>>> import numpy as np
>>> import numpy.linalg as la
>>> np.set_printoptions(precision=1, suppress=True, linewidth=120, floatmode="fixed")
>>> A = np.array([[1.9, 3.3, 2.5, 5.5],
...     [-1.2, -1.8, -1.5, -3.1],
...     [0.6, 1.1, 0.8, 1.6],
...     [-0.1, 0.5, 0.2, 0.6],
...     [2.9, 4.7, 3.9, 7.9],
...     [2.3, 4.1, 3.2, 6.4],
...     [-2.8, -4.4, -3.5, -7.1],
...     [-0.4, -0.7, -1.0, -1.7],
...     [1.2, 1.5, 1.3, 2.6],
...     [0.9, 1.7, 1.1, 2.5],
...     [2.8, 4.6, 3.7, 7.0]])
>>> Xs = (A - A.mean(axis=0)) / A.std(axis=0)
>>> print(Xs.std(axis=0))
[1.0 1.0 1.0 1.0]
>>> print(np.argwhere(np.abs(Xs) > 2))
[[6 0]
 [6 1]
 [6 2]
 [6 3]]
>>> beta = la.lstsq(np.delete(Xs, 3, axis=1), Xs[:, 3])[0]
>>> print(beta.round(1) + 0)
[0.0 0.5 0.5]
>>> print(np.round(1 - np.var(Xs[:, 3] - np.delete(Xs, 3, axis=1) @ beta), 1))
1.0
>>> print(np.abs(beta).argmax())
2
>>> A2 = np.c_[A[:, :1] @ np.array([[-2]]), np.array([-1, 3, 1, 1, 0, 1, 0, -2, 0, 1, 0])]
>>> print(A2)
[[-3.8 -1.0]
 [ 2.4  3.0]
 [-1.2  1.0]
 [ 0.2  1.0]
 [-5.8  0.0]
 [-4.6  1.0]
 [ 5.6  0.0]
 [ 0.8 -2.0]
 [-2.4  0.0]
 [-1.8  1.0]
 [-5.6  0.0]]
>>> print(la.matrix_rank(np.c_[A, A2]))
5
>>> print(la.norm(la.qr(A)[0].T @ A2, axis=0) ** 2 / ((A2 ** 2).sum(axis=0) + 1e-12))
[1.0 0.4]
>>> M = np.array([[2.0, 1.0, 0.0, 0.0, 0.0, 0.0],
...     [0.0, 2.0, 1.0, 0.0, 0.0, 0.0],
...     [0.0, 0.0, 2.0, 1.0, 0.0, 0.0],
...     [0.0, 0.0, 0.0, 2.0, 1.0, 0.0],
...     [0.0, 0.0, 0.0, 0.0, 2.0, 1.0],
...     [0.0, 0.0, 0.0, 0.0, 0.0, 2.0]])
>>> print(M)
[[2.0 1.0 0.0 0.0 0.0 0.0]
 [0.0 2.0 1.0 0.0 0.0 0.0]
 [0.0 0.0 2.0 1.0 0.0 0.0]
 [0.0 0.0 0.0 2.0 1.0 0.0]
 [0.0 0.0 0.0 0.0 2.0 1.0]
 [0.0 0.0 0.0 0.0 0.0 2.0]]
>>> print((M - M.T) / 2)
[[ 0.0  0.5  0.0  0.0  0.0  0.0]
 [-0.5  0.0  0.5  0.0  0.0  0.0]
 [ 0.0 -0.5  0.0  0.5  0.0  0.0]
 [ 0.0  0.0 -0.5  0.0  0.5  0.0]
 [ 0.0  0.0  0.0 -0.5  0.0  0.5]
 [ 0.0  0.0  0.0  0.0 -0.5  0.0]]
>>> print((M + M.T) / 2)
[[2.0 0.5 0.0 0.0 0.0 0.0]
 [0.5 2.0 0.5 0.0 0.0 0.0]
 [0.0 0.5 2.0 0.5 0.0 0.0]
 [0.0 0.0 0.5 2.0 0.5 0.0]
 [0.0 0.0 0.0 0.5 2.0 0.5]
 [0.0 0.0 0.0 0.0 0.5 2.0]]
>>> print(la.matrix_power(M, 3))
[[ 8.0 12.0  6.0  1.0  0.0  0.0]
 [ 0.0  8.0 12.0  6.0  1.0  0.0]
 [ 0.0  0.0  8.0 12.0  6.0  1.0]
 [ 0.0  0.0  0.0  8.0 12.0  6.0]
 [ 0.0  0.0  0.0  0.0  8.0 12.0]
 [ 0.0  0.0  0.0  0.0  0.0  8.0]]
>>> print(np.allclose(M, M.T))
False
>>> print(np.trace(M))
12.0
>>> print(np.round(la.det(M), 1))
64.0
>>> print(np.sort(np.abs(la.eigvals(M))))
[2.0 2.0 2.0 2.0 2.0 2.0]
>>> print(M @ M)
[[4.0 4.0 1.0 0.0 0.0 0.0]
 [0.0 4.0 4.0 1.0 0.0 0.0]
 [0.0 0.0 4.0 4.0 1.0 0.0]
 [0.0 0.0 0.0 4.0 4.0 1.0]
 [0.0 0.0 0.0 0.0 4.0 4.0]
 [0.0 0.0 0.0 0.0 0.0 4.0]]
>>> x = np.array([1, 2, 1, 0, 2, 1])
>>> rhs = M @ x
>>> print(rhs)
[4.0 5.0 2.0 2.0 5.0 2.0]
>>> print(la.solve(M, rhs + M[:, 2]))
[1.0 2.0 2.0 0.0 2.0 1.0]
>>> print(np.abs(M).max())
2.0
>>> print(M.shape)
(6, 6)
>>> print(la.matrix_rank(M))
6
>>> print(np.diff(M, axis=0))
[[-2.0  1.0  1.0  0.0  0.0  0.0]
 [ 0.0 -2.0  1.0  1.0  0.0  0.0]
 [ 0.0  0.0 -2.0  1.0  1.0  0.0]
 [ 0.0  0.0  0.0 -2.0  1.0  1.0]
 [ 0.0  0.0  0.0  0.0 -2.0  1.0]]
>>> M[:, 6]
Traceback (most recent call last):
  File "<python-input-33>", line 1, in <module>
    M[:, 6]
    ~^^^^^^
IndexError: index 6 is out of bounds for axis 1 with size 6
>>> np.zeros(6, 6)
Traceback (most recent call last):
  File "<python-input-34>", line 1, in <module>
    np.zeros(6, 6)
    ~~~~~~~~^^^^^^
TypeError: Cannot interpret '6' as a data type
>>> print(M.mean(axis=0))
[0.3 0.5 0.5 0.5 0.5 0.5]
>>> print(np.unravel_index(np.abs(M).argmax(), M.shape))
(np.int64(0), np.int64(0))
>>> cov = M.T @ M
>>> print(np.diag(cov))
[4.0 5.0 5.0 5.0 5.0 5.0]
>>> print((M @ M.T).shape)
(6, 6)
>>> W0 = np.load("w.npy")
>>> print(W0)
[[57.2 40.4 52.4  8.0 31.2 26.1 13.0]
 [38.4 22.0 39.6 12.3 18.4 19.6 10.0]
 [29.0 19.2 27.9  6.2 15.5 14.5  6.6]
 [27.4 13.8 31.8 12.0 11.6 15.3  8.5]]
>>> x = np.array([1, -2, -1, 1, -3, 3, -3])
>>> print((W0 * x).sum(axis=1))
[-122.3  -59.3  -53.9  -34.4]
>>> print(la.norm(W0 @ x) <= la.norm(W0, 2) * la.norm(x) + 1e-9)
True
>>> print((W0 @ x).argmax())
3
>>> print(W0 @ np.ones(7))
[228.3 160.3 118.9 120.4]
>>> print(W0 @ x)
[-122.3  -59.3  -53.9  -34.4]
>>> print(np.sign((W0 @ x).round(6)))
[-1.0 -1.0 -1.0 -1.0]
>>> U, sigma, VT = la.svd(W0)
>>> print(np.argmax(sigma[:-1] / (sigma[1:] + 1e-6)) + 1)
2
>>> A2 = U[:, :2] @ np.diag(sigma[:2]) @ VT[:2]
>>> print(np.round(la.norm(W0 - A2) / la.norm(W0), 1))
0.0
>>> print(np.round(la.norm(W0 - A2, 2), 1), np.round(sigma[2], 1))
1.0 1.0
>>> J = np.array([[-2.0, -3.0, 0.0, -3.0, -3.0, 0.0, 0.0],
...     [-3.0, -2.0, 0.0, -3.0, -3.0, 0.0, 0.0],
...     [0.0, 0.0, -2.0, 0.0, 0.0, -3.0, -3.0],
...     [-3.0, -3.0, 0.0, -2.0, -3.0, 0.0, 0.0],
...     [-3.0, -3.0, 0.0, -3.0, -2.0, 0.0, 0.0],
...     [0.0, 0.0, -3.0, 0.0, 0.0, -2.0, -3.0],
...     [0.0, 0.0, -3.0, 0.0, 0.0, -3.0, -2.0]])
>>> evals, vecs = la.eigh(J)
>>> x = np.array([-2, 2, -1, -2, -2, 1, -1])
>>> print(np.abs(J).sum(axis=1).max(), np.abs(evals).max())
11.0 11.0
>>> print(x @ J @ x)
-32.0
>>> print(la.eigvalsh(J[1:, 1:]))
[-8.0 -8.0  1.0  1.0  1.0  1.0]
>>> print(np.round(vecs * np.abs(evals) @ vecs.T, 1) + 0)
[[3.5 2.5 0.0 2.5 2.5 0.0 0.0]
 [2.5 3.5 0.0 2.5 2.5 0.0 0.0]
 [0.0 0.0 3.3 0.0 0.0 2.3 2.3]
 [2.5 2.5 0.0 3.5 2.5 0.0 0.0]
 [2.5 2.5 0.0 2.5 3.5 0.0 0.0]
 [0.0 0.0 2.3 0.0 0.0 3.3 2.3]
 [0.0 0.0 2.3 0.0 0.0 2.3 3.3]]
>>> print(J @ J)
[[31.0 30.0  0.0 30.0 30.0  0.0  0.0]
 [30.0 31.0  0.0 30.0 30.0  0.0  0.0]
 [ 0.0  0.0 22.0  0.0  0.0 21.0 21.0]
 [30.0 30.0  0.0 31.0 30.0  0.0  0.0]
 [30.0 30.0  0.0 30.0 31.0  0.0  0.0]
 [ 0.0  0.0 21.0  0.0  0.0 22.0 21.0]
 [ 0.0  0.0 21.0  0.0  0.0 21.0 22.0]]
>>> print(np.sort(la.eigvals(J).real))
[-11.0  -8.0   1.0   1.0   1.0   1.0   1.0]
>>> print((J != 0).astype(int))
[[1 1 0 1 1 0 0]
 [1 1 0 1 1 0 0]
 [0 0 1 0 0 1 1]
 [1 1 0 1 1 0 0]
 [1 1 0 1 1 0 0]
 [0 0 1 0 0 1 1]
 [0 0 1 0 0 1 1]]
>>> print(np.flatnonzero(la.matrix_power((J != 0) + (J.T != 0) + np.eye(7), 7)[4]))
[0 1 3 4]
>>> A2 = la.inv(J)
>>> print(la.det(J) * A2)
[[ 64.0 -24.0  -0.0 -24.0 -24.0  -0.0  -0.0]
 [-24.0  64.0  -0.0 -24.0 -24.0  -0.0  -0.0]
 [ -0.0  -0.0  55.0  -0.0  -0.0 -33.0 -33.0]
 [-24.0 -24.0   0.0  64.0 -24.0   0.0   0.0]
 [-24.0 -24.0   0.0 -24.0  64.0   0.0   0.0]
 [ -0.0  -0.0 -33.0  -0.0  -0.0  55.0 -33.0]
 [  0.0   0.0 -33.0   0.0   0.0 -33.0  55.0]]
>>> print((np.abs(A2) > 1e-9).astype(int))
[[1 1 0 1 1 0 0]
 [1 1 0 1 1 0 0]
 [0 0 1 0 0 1 1]
 [1 1 0 1 1 0 0]
 [1 1 0 1 1 0 0]
 [0 0 1 0 0 1 1]
 [0 0 1 0 0 1 1]]
>>> print(np.round(la.slogdet(J)[0], 1))
1.0
>>> print(np.round(J @ A2, 1) + 0)
[[1.0 0.0 0.0 0.0 0.0 0.0 0.0]
 [0.0 1.0 0.0 0.0 0.0 0.0 0.0]
 [0.0 0.0 1.0 0.0 0.0 0.0 0.0]
 [0.0 0.0 0.0 1.0 0.0 0.0 0.0]
 [0.0 0.0 0.0 0.0 1.0 0.0 0.0]
 [0.0 0.0 0.0 0.0 0.0 1.0 0.0]
 [0.0 0.0 0.0 0.0 0.0 0.0 1.0]]
>>> print(A2)
[[ 0.7 -0.3 -0.0 -0.3 -0.3 -0.0 -0.0]
 [-0.3  0.7 -0.0 -0.3 -0.3 -0.0 -0.0]
 [-0.0 -0.0  0.6 -0.0 -0.0 -0.4 -0.4]
 [-0.3 -0.3  0.0  0.7 -0.3  0.0  0.0]
 [-0.3 -0.3  0.0 -0.3  0.7  0.0  0.0]
 [-0.0 -0.0 -0.4 -0.0 -0.0  0.6 -0.4]
 [ 0.0  0.0 -0.4  0.0  0.0 -0.4  0.6]]
>>> print(la.inv(A2))
[[-2.0 -3.0  0.0 -3.0 -3.0  0.0  0.0]
 [-3.0 -2.0  0.0 -3.0 -3.0  0.0  0.0]
 [ 0.0  0.0 -2.0  0.0  0.0 -3.0 -3.0]
 [-3.0 -3.0 -0.0 -2.0 -3.0 -0.0 -0.0]
 [-3.0 -3.0 -0.0 -3.0 -2.0 -0.0 -0.0]
 [-0.0 -0.0 -3.0 -0.0 -0.0 -2.0 -3.0]
 [-0.0 -0.0 -3.0 -0.0 -0.0 -3.0 -2.0]]
>>> print(np.round(np.abs(la.eigvals(J)).max(), 1))
11.0
>>> print(np.trace(J))
-14.0
>>> print(la.matrix_power(J, 3))
[[-332.0 -333.0    0.0 -333.0 -333.0    0.0    0.0]
 [-333.0 -332.0    0.0 -333.0 -333.0    0.0    0.0]
 [   0.0    0.0 -170.0    0.0    0.0 -171.0 -171.0]
 [-333.0 -333.0    0.0 -332.0 -333.0    0.0    0.0]
 [-333.0 -333.0    0.0 -333.0 -332.0    0.0    0.0]
 [   0.0    0.0 -171.0    0.0    0.0 -170.0 -171.0]
 [   0.0    0.0 -171.0    0.0    0.0 -171.0 -170.0]]
>>> assert J == J.T
Traceback (most recent call last):
  File "<python-input-75>", line 1, in <module>
    assert J == J.T
           ^^^^^^^^
ValueError: The truth value of an array with more than one element is ambiguous. Use a.any() or a.all()
>>> print(np.allclose(J @ J.T, J.T @ J))
True
>>> print(J @ J)
[[31.0 30.0  0.0 30.0 30.0  0.0  0.0]
 [30.0 31.0  0.0 30.0 30.0  0.0  0.0]
 [ 0.0  0.0 22.0  0.0  0.0 21.0 21.0]
 [30.0 30.0  0.0 31.0 30.0  0.0  0.0]
 [30.0 30.0  0.0 30.0 31.0  0.0  0.0]
 [ 0.0  0.0 21.0  0.0  0.0 22.0 21.0]
 [ 0.0  0.0 21.0  0.0  0.0 21.0 22.0]]
>>> print(np.sort(np.abs(la.eigvals(J))))
[ 1.0  1.0  1.0  1.0  1.0  8.0 11.0]
>>> print(np.allclose(J, J.T))
True
>>> print((J + J.T) / 2)
[[-2.0 -3.0  0.0 -3.0 -3.0  0.0  0.0]
 [-3.0 -2.0  0.0 -3.0 -3.0  0.0  0.0]
 [ 0.0  0.0 -2.0  0.0  0.0 -3.0 -3.0]
 [-3.0 -3.0  0.0 -2.0 -3.0  0.0  0.0]
 [-3.0 -3.0  0.0 -3.0 -2.0  0.0  0.0]
 [ 0.0  0.0 -3.0  0.0  0.0 -2.0 -3.0]
 [ 0.0  0.0 -3.0  0.0  0.0 -3.0 -2.0]]
>>> x = np.array([-1, 1, -1, 1, 2, -1, -1])
>>> rhs = J @ x
>>> print(rhs)
[-10.0  -8.0   8.0  -8.0  -7.0   8.0   8.0]
>>> print(la.solve(J, rhs))
[-1.0  1.0 -1.0  1.0  2.0 -1.0 -1.0]
>>> print(la.solve(J, rhs + J[:, 3]))
[-1.0  1.0 -1.0  2.0  2.0 -1.0 -1.0]
>>> K = np.loadtxt("out3.csv", delimiter=",")
>>> print(K)
[[-13.6  77.8 -10.5]
 [ -6.8  20.4  -3.2]
 [ -6.6  19.8  -3.2]
 [ -6.4  18.7  -3.1]
 [ -5.0  13.3  -2.8]
 [ -3.3   7.7  -2.5]
 [ -2.2   4.8  -2.3]
 [ -1.1   2.3  -1.9]
 [ -0.7   1.5  -1.6]
 [ -0.5   1.0  -1.3]
 [ -0.2  -0.3   2.7]
 [ -3.3  -0.2  11.0]
 [ -5.7  -0.5  16.4]
 [ -6.9  -0.7  18.7]
 [ -7.7  -0.9  20.4]
 [-12.0  -2.3  28.7]
 [-12.5  -2.5  29.8]
 [-17.0  -4.6  38.3]
 [-17.2  -4.7  38.7]
 [-17.5  -4.8  39.2]
 [-19.3  -5.8  42.5]
 [-21.3  -7.0  46.4]
 [-30.9 -13.2  63.8]
 [-34.9 -16.3  71.2]
 [-38.8 -19.3  78.2]
 [-41.7 -21.8  83.5]]
>>> rng = np.random.default_rng(35175)
>>> A2 = K + rng.integers(-2, 3, (26, 2)) @ rng.integers(-2, 3, (2, 3))
>>> print(A2)
[[-11.6  79.8  -9.5]
 [-10.8  16.4  -5.2]
 [ -6.6  19.8  -3.2]
 [ -6.4  18.7  -3.1]
 [ -5.0  13.3  -2.8]
 [  0.7  11.7  -0.5]
 [ -2.2   4.8  -2.3]
 [  2.9   6.3   0.1]
 [  3.3   5.5   0.4]
 [  3.5   5.0   0.7]
 [ -4.2  -4.3   0.7]
 [ -1.3   1.8  12.0]
 [ -5.7  -0.5  16.4]
 [ -4.9   1.3  19.7]
 [ -3.7   3.1  22.4]
 [-10.0  -0.3  29.7]
 [-12.5  -2.5  29.8]
 [-13.0  -0.6  40.3]
 [-13.2  -0.7  40.7]
 [-15.5  -2.8  40.2]
 [-19.3  -5.8  42.5]
 [-23.3  -9.0  45.4]
 [-34.9 -17.2  61.8]
 [-30.9 -12.3  73.2]
 [-42.8 -23.3  76.2]
 [-43.7 -23.8  82.5]]
>>> print(np.abs(A2 - K).sum(axis=1))
[ 5.0 10.0  0.0  0.0  0.0 10.0  0.0 10.0 10.0 10.0 10.0  5.0  0.0  5.0 10.0  5.0  0.0 10.0 10.0  5.0  0.0  5.0 10.0
 10.0 10.0  5.0]
>>> print(np.round(la.svd(A2 - K, compute_uv=False), 1) + 0)
[22.2  0.0  0.0]
>>> feats = 2 * np.eye(4) + np.ones((4, 4))
>>> print(feats)
[[3.0 1.0 1.0 1.0]
 [1.0 3.0 1.0 1.0]
 [1.0 1.0 3.0 1.0]
 [1.0 1.0 1.0 3.0]]
>>> evals, vecs = la.eigvalsh(feats)
Traceback (most recent call last):
  File "<python-input-95>", line 1, in <module>
    evals, vecs = la.eigvalsh(feats)
    ^^^^^^^^^^^
ValueError: too many values to unpack (expected 2)
>>> evals, vecs = la.eigh(feats)
>>> print(np.round(vecs.T @ vecs, 1) + 0)
[[1.0 0.0 0.0 0.0]
 [0.0 1.0 0.0 0.0]
 [0.0 0.0 1.0 0.0]
 [0.0 0.0 0.0 1.0]]
>>> print((evals > 1e-8).sum(), (evals < -1e-8).sum())
4 0
>>> print(np.abs(vecs[:, -1]))
[0.5 0.5 0.5 0.5]
>>> print(la.eigvalsh(feats + -3 * np.eye(4)))
[-1.0 -1.0 -1.0  3.0]
>>> print(vecs @ np.diag(evals) @ vecs.T)
[[3.0 1.0 1.0 1.0]
 [1.0 3.0 1.0 1.0]
 [1.0 1.0 3.0 1.0]
 [1.0 1.0 1.0 3.0]]
>>> print(round(evals.sum(), 1), np.trace(feats))
12.0 12.0
>>> print(la.eigvalsh(feats @ feats))
[ 4.0  4.0  4.0 36.0]
